% python3 -q
>>> import numpy as np
>>> np.set_printoptions(precision=2, suppress=True, linewidth=200, legacy="1.25")
>>> K = np.array([[1.0, 0.7, 0.49, 0.34, 0.24],
...     [0.7, 1.0, 0.7, 0.49, 0.34],
...     [0.49, 0.7, 1.0, 0.7, 0.49],
...     [0.34, 0.49, 0.7, 1.0, 0.7],
...     [0.24, 0.34, 0.49, 0.7, 1.0]])
>>> ev, vecs = np.linalg.eig(K)
>>> np.sort(np.linalg.eigvals(np.linalg.inv(K)))
array([0.32, 0.98, 2.3 , 3.94, 5.14])
>>> np.round(K @ vecs[:, 0] - ev[0] * vecs[:, 0], 2) + 0
array([0., 0., 0., 0., 0.])
>>> ev
array([3.1 , 1.02, 0.43, 0.25, 0.19])
>>> rng = np.random.default_rng(58)
>>> idx = rng.permutation(5)
>>> idx
array([2, 0, 3, 4, 1])
>>> B = K[idx][:, idx]
>>> np.trace(B)
5.0
>>> np.diag(B)
array([1., 1., 1., 1., 1.])
>>> vec = np.array([4, -3, 1, -5, -1])
>>> rhs = K @ vec
>>> b, lr = np.zeros(5), 1 / np.linalg.norm(K, 2) ** 2
>>> for i in range(25):
...     b -= lr * K.T @ (K @ b - rhs)
...     if i % 5 == 0: print(i, round(np.linalg.norm(K @ b - rhs), 2))
... 
0 3.64
5 2.32
10 1.66
15 1.35
20 1.21
>>> b
array([ 1.81, -0.01, -1.23, -2.7 , -2.32])
>>> np.round(np.linalg.cond(K), 2)
15.95
>>> O = K.astype(float).copy()
>>> for j in range(5):
...     O[:, j] -= O[:, :j] @ (O[:, :j].T @ O[:, j])
...     O[:, j] /= np.linalg.norm(O[:, j])
... 
>>> np.round(O.T @ O, 2) + 0
array([[1., 0., 0., 0., 0.],
       [0., 1., 0., 0., 0.],
       [0., 0., 1., 0., 0.],
       [0., 0., 0., 1., 0.],
       [0., 0., 0., 0., 1.]])
>>> B = np.array([[-2, -2], [-1, 1]])
>>> basis = np.kron(B, K)
>>> np.round(np.linalg.norm(basis, 2), 2), round(float(np.linalg.norm(B, 2) * np.linalg.norm(K, 2)), 2)
(8.77, 8.77)
>>> basis
array([[-2.  , -1.4 , -0.98, -0.68, -0.48, -2.  , -1.4 , -0.98, -0.68, -0.48],
       [-1.4 , -2.  , -1.4 , -0.98, -0.68, -1.4 , -2.  , -1.4 , -0.98, -0.68],
       [-0.98, -1.4 , -2.  , -1.4 , -0.98, -0.98, -1.4 , -2.  , -1.4 , -0.98],
       [-0.68, -0.98, -1.4 , -2.  , -1.4 , -0.68, -0.98, -1.4 , -2.  , -1.4 ],
       [-0.48, -0.68, -0.98, -1.4 , -2.  , -0.48, -0.68, -0.98, -1.4 , -2.  ],
       [-1.  , -0.7 , -0.49, -0.34, -0.24,  1.  ,  0.7 ,  0.49,  0.34,  0.24],
       [-0.7 , -1.  , -0.7 , -0.49, -0.34,  0.7 ,  1.  ,  0.7 ,  0.49,  0.34],
       [-0.49, -0.7 , -1.  , -0.7 , -0.49,  0.49,  0.7 ,  1.  ,  0.7 ,  0.49],
       [-0.34, -0.49, -0.7 , -1.  , -0.7 ,  0.34,  0.49,  0.7 ,  1.  ,  0.7 ],
       [-0.24, -0.34, -0.49, -0.7 , -1.  ,  0.24,  0.34,  0.49,  0.7 ,  1.  ]])
